$ python -q
>>> import numpy as np
>>> np.set_printoptions(precision=2, suppress=True, linewidth=100, sign=" ")
>>> tidy = lambda a: np.round(a, 2) + 0
>>> E = np.load("test5.npy")
>>> E
array([[ 0.,  0.,  1.,  5.,  1.,  3.],
       [ 1.,  2., -2., -5.,  0.,  5.],
       [ 0.,  0.,  2.,  3., -3.,  0.],
       [ 0.,  0.,  1., -1., -3.,  3.],
       [ 0.,  0.,  0.,  3., -3.,  1.],
       [ 0.,  0., -3.,  0., -3., -2.]])
>>> np.abs(np.diag(np.linalg.qr(E)[1])) > 1e-9
array([ True, False,  True,  True,  True,  True])
>>> tidy(np.trace(np.linalg.pinv(E) @ E))
np.float64(5.0)
>>> np.allclose(E[:-1].T @ np.linalg.lstsq(E[:-1].T, E[-1])[0], E[-1])
True
>>> t = np.radians(45)
>>> R = np.eye(6)
>>> R[5, 5] = R[3, 3] = np.cos(t)
>>> R[5, 3], R[3, 5] = -np.sin(t), np.sin(t)
>>> tidy(R)
array([[ 1.  ,  0.  ,  0.  ,  0.  ,  0.  ,  0.  ],
       [ 0.  ,  1.  ,  0.  ,  0.  ,  0.  ,  0.  ],
       [ 0.  ,  0.  ,  1.  ,  0.  ,  0.  ,  0.  ],
       [ 0.  ,  0.  ,  0.  ,  0.71,  0.  ,  0.71],
       [ 0.  ,  0.  ,  0.  ,  0.  ,  1.  ,  0.  ],
       [ 0.  ,  0.  ,  0.  , -0.71,  0.  ,  0.71]])
>>> A2 = E @ R.T
>>> tidy(np.linalg.det(R)), tidy(np.trace(R))
(np.float64(1.0), np.float64(5.41))
>>> print(tidy(np.linalg.svd(E, compute_uv=False)), tidy(np.linalg.svd(A2, compute_uv=False)))
[ 9.1   7.02  5.88  3.25  0.87  0.  ] [ 9.1   7.02  5.88  3.25  0.87  0.  ]
>>> rng = np.random.default_rng(83717)
>>> idx = rng.integers(0, 3, 7)
>>> feats = np.triu((idx[:, None] == idx) & (rng.random((7, 7)) < 0.8), 1).astype(int)
>>> feats += feats.T
>>> feats
array([[ 0,  1,  1,  0,  0,  1,  0],
       [ 1,  0,  1,  0,  0,  1,  1],
       [ 1,  1,  0,  0,  0,  1,  1],
       [ 0,  0,  0,  0,  0,  0,  0],
       [ 0,  0,  0,  0,  0,  0,  0],
       [ 1,  1,  1,  0,  0,  0,  1],
       [ 0,  1,  1,  0,  0,  1,  0]])
>>> u = np.array([-2, -5, -1])
>>> np.polyval(u, feats[5])
array([-8, -8, -8, -1, -1, -1, -8])
>>> np.array([np.convolve(row, u, "same") for row in feats])
array([[-2, -7, -6, -1, -2, -5, -1],
       [-5, -3, -5, -1, -2, -7, -6],
       [-7, -6, -1,  0, -2, -7, -6],
       [ 0,  0,  0,  0,  0,  0,  0],
       [ 0,  0,  0,  0,  0,  0,  0],
       [-7, -8, -6, -1,  0, -2, -5],
       [-2, -7, -6, -1, -2, -5, -1]])
>>> print(np.correlate(feats[5], feats[6], "full"))
[ 0  1  1  1  1  2  2  2  0  0  1  1  0]
>>> np.cross(feats[5, :3], feats[6, :3])
array([ 0, -1,  1])
>>> ev, V = np.linalg.eigh(feats)
>>> vec = np.array([3, 3, 2, -2, 1, 2, 1])
>>> tidy(np.linalg.eigvalsh(feats[1:, 1:]))
array([-1., -1., -1.,  0.,  0.,  3.])
>>> print((np.sign(V[:, -1].round(6)) == np.sign(V[0, -1].round(6))).astype(int))
[ 1  1  1  0  0  1  1]
>>> print(np.abs(feats).sum(axis=1).max(), tidy(np.abs(ev).max()))
4 3.65
>>> tidy(V * np.maximum(ev, 0) @ V.T)
array([[ 0.57,  0.69,  0.69,  0.  ,  0.  ,  0.69,  0.57],
       [ 0.69,  0.84,  0.84,  0.  ,  0.  ,  0.84,  0.69],
       [ 0.69,  0.84,  0.84,  0.  ,  0.  ,  0.84,  0.69],
       [ 0.  ,  0.  ,  0.  ,  0.  ,  0.  ,  0.  ,  0.  ],
       [ 0.  ,  0.  ,  0.  ,  0.  ,  0.  ,  0.  ,  0.  ],
       [ 0.69,  0.84,  0.84,  0.  ,  0.  ,  0.84,  0.69],
       [ 0.57,  0.69,  0.69,  0.  ,  0.  ,  0.69,  0.57]])
>>> vec @ feats @ vec
np.int64(88)
>>> K = np.loadtxt("mat.csv", delimiter=",")
>>> print(K)
[[ 0.  5.  0.  0.  0.  0.  0.  0.  0.  0.  0.]
 [ 5. -3.  5.  0.  0.  0.  0.  0.  0.  0.  0.]
 [ 0.  5.  4.  5.  0.  0.  0.  0.  0.  0.  0.]
 [ 0.  0.  5.  2.  5.  0.  0.  0.  0.  0.  0.]
 [ 0.  0.  0.  5.  1.  5.  0.  0.  0.  0.  0.]
 [ 0.  0.  0.  0.  5.  4.  5.  0.  0.  0.  0.]
 [ 0.  0.  0.  0.  0.  5. -3.  5.  0.  0.  0.]
 [ 0.  0.  0.  0.  0.  0.  5. -5.  5.  0.  0.]
 [ 0.  0.  0.  0.  0.  0.  0.  5.  0.  5.  0.]
 [ 0.  0.  0.  0.  0.  0.  0.  0.  5.  3.  5.]
 [ 0.  0.  0.  0.  0.  0.  0.  0.  0.  5.  2.]]
>>> np.allclose(K, K.T)
True
>>> print(tidy(np.sort(np.abs(np.linalg.eigvals(K)))))
[  0.88   1.79   2.97   4.32   4.57   6.3    8.62   8.66   9.63  11.29  11.46]
>>> tidy(np.linalg.matrix_power(K, 3))
array([[ -75.,  295.,   25.,  125.,    0.,    0.,    0.,    0.,    0.,    0.,    0.],
       [ 295., -227.,  440.,   75.,  125.,    0.,    0.,    0.,    0.,    0.,    0.],
       [  25.,  440.,  439.,  515.,  175.,  125.,    0.,    0.,    0.,    0.,    0.],
       [ 125.,   75.,  515.,  333.,  410.,  175.,  125.,    0.,    0.,    0.,    0.],
       [   0.,  125.,  175.,  410.,  251.,  480.,   50.,  125.,    0.,    0.,    0.],
       [   0.,    0.,  125.,  175.,  480.,  414.,  440., -100.,  125.,    0.,    0.],
       [   0.,    0.,    0.,  125.,   50.,  440., -352.,  620., -200.,  125.,    0.],
       [   0.,    0.,    0.,    0.,  125., -100.,  620., -700.,  500.,  -50.,  125.],
       [   0.,    0.,    0.,    0.,    0.,  125., -200.,  500.,  -50.,  420.,  125.],
       [   0.,    0.,    0.,    0.,    0.,    0.,  125.,  -50.,  420.,  377.,  345.],
       [   0.,    0.,    0.,    0.,    0.,    0.,    0.,  125.,  125.,  345.,  183.]])
>>> def softmax(z):
...     e = np.exp(z - z.max(axis=-1, keepdims=True))
...     return e / e.sum(axis=-1, keepdims=True)
... 
>>> tidy(softmax(10 * K[8]))
array([ 0. ,  0. ,  0. ,  0. ,  0. ,  0. ,  0. ,  0.5,  0. ,  0.5,  0. ])
>>> S = K @ K.T / np.sqrt(11)
>>> print(tidy(softmax(S + np.triu(np.full(S.shape, -np.inf), 1))))
[[ 1.    0.    0.    0.    0.    0.    0.    0.    0.    0.    0.  ]
 [ 0.    1.    0.    0.    0.    0.    0.    0.    0.    0.    0.  ]
 [ 0.    0.    1.    0.    0.    0.    0.    0.    0.    0.    0.  ]
 [ 0.    0.    0.    1.    0.    0.    0.    0.    0.    0.    0.  ]
 [ 0.    0.    0.    0.    1.    0.    0.    0.    0.    0.    0.  ]
 [ 0.    0.    0.    0.    0.    1.    0.    0.    0.    0.    0.  ]
 [ 0.    0.    0.    0.    0.    0.    1.    0.    0.    0.    0.  ]
 [ 0.    0.    0.    0.    0.    0.    0.    1.    0.    0.    0.  ]
 [ 0.    0.    0.    0.    0.    0.    0.    0.    1.    0.    0.  ]
 [ 0.    0.    0.    0.    0.    0.    0.    0.    0.    1.    0.  ]
 [ 0.    0.    0.    0.    0.    0.    0.    0.    0.19  0.19  0.62]]
>>> tidy(softmax(S))
array([[ 0.5 ,  0.  ,  0.5 ,  0.  ,  0.  ,  0.  ,  0.  ,  0.  ,  0.  ,  0.  ,  0.  ],
       [ 0.  ,  1.  ,  0.  ,  0.  ,  0.  ,  0.  ,  0.  ,  0.  ,  0.  ,  0.  ,  0.  ],
       [ 0.  ,  0.  ,  1.  ,  0.  ,  0.  ,  0.  ,  0.  ,  0.  ,  0.  ,  0.  ,  0.  ],
       [ 0.  ,  0.  ,  0.  ,  1.  ,  0.  ,  0.  ,  0.  ,  0.  ,  0.  ,  0.  ,  0.  ],
       [ 0.  ,  0.  ,  0.  ,  0.  ,  1.  ,  0.  ,  0.  ,  0.  ,  0.  ,  0.  ,  0.  ],
       [ 0.  ,  0.  ,  0.  ,  0.  ,  0.  ,  1.  ,  0.  ,  0.  ,  0.  ,  0.  ,  0.  ],
       [ 0.  ,  0.  ,  0.  ,  0.  ,  0.  ,  0.  ,  1.  ,  0.  ,  0.  ,  0.  ,  0.  ],
       [ 0.  ,  0.  ,  0.  ,  0.  ,  0.  ,  0.  ,  0.  ,  1.  ,  0.  ,  0.  ,  0.  ],
       [ 0.  ,  0.  ,  0.  ,  0.  ,  0.  ,  0.  ,  0.  ,  0.  ,  1.  ,  0.  ,  0.  ],
       [ 0.  ,  0.  ,  0.  ,  0.  ,  0.  ,  0.  ,  0.  ,  0.  ,  0.  ,  1.  ,  0.  ],
       [ 0.  ,  0.  ,  0.  ,  0.  ,  0.  ,  0.  ,  0.  ,  0.  ,  0.19,  0.19,  0.62]])
>>> arr = np.load("run12.npy")
>>> tidy(arr)
array([[-0.55,  0.39, -0.56,  0.29, -0.06, -0.37],
       [ 0.39, -0.26, -0.48,  0.62, -0.16,  0.38],
       [-0.32, -0.03, -0.36, -0.54, -0.27,  0.63],
       [-0.62, -0.69,  0.25,  0.27, -0.03,  0.02],
       [ 0.06,  0.09,  0.25,  0.05, -0.95, -0.18],
       [-0.23,  0.54,  0.44,  0.4 ,  0.07,  0.54]])
>>> O, R = np.linalg.qr(arr)
>>> tidy(O @ R)
array([[-0.55,  0.39, -0.56,  0.29, -0.06, -0.37],
       [ 0.39, -0.26, -0.48,  0.62, -0.16,  0.38],
       [-0.32, -0.03, -0.36, -0.54, -0.27,  0.63],
       [-0.62, -0.69,  0.25,  0.27, -0.03,  0.02],
       [ 0.06,  0.09,  0.25,  0.05, -0.95, -0.18],
       [-0.23,  0.54,  0.44,  0.4 ,  0.07,  0.54]])
>>> tidy(O)
array([[-0.55,  0.39, -0.56,  0.29, -0.06, -0.37],
       [ 0.39, -0.26, -0.48,  0.62, -0.16,  0.38],
       [-0.32, -0.03, -0.36, -0.54, -0.27,  0.63],
       [-0.62, -0.69,  0.25,  0.27, -0.03,  0.02],
       [ 0.06,  0.09,  0.25,  0.05, -0.95, -0.18],
       [-0.23,  0.54,  0.44,  0.4 ,  0.07,  0.54]])
>>> np.trace(O @ O.T)
np.float64(6.0)
>>> tidy(abs(R[0, 0])), tidy(np.linalg.norm(arr[:, 0]))
(np.float64(1.0), np.float64(1.0))
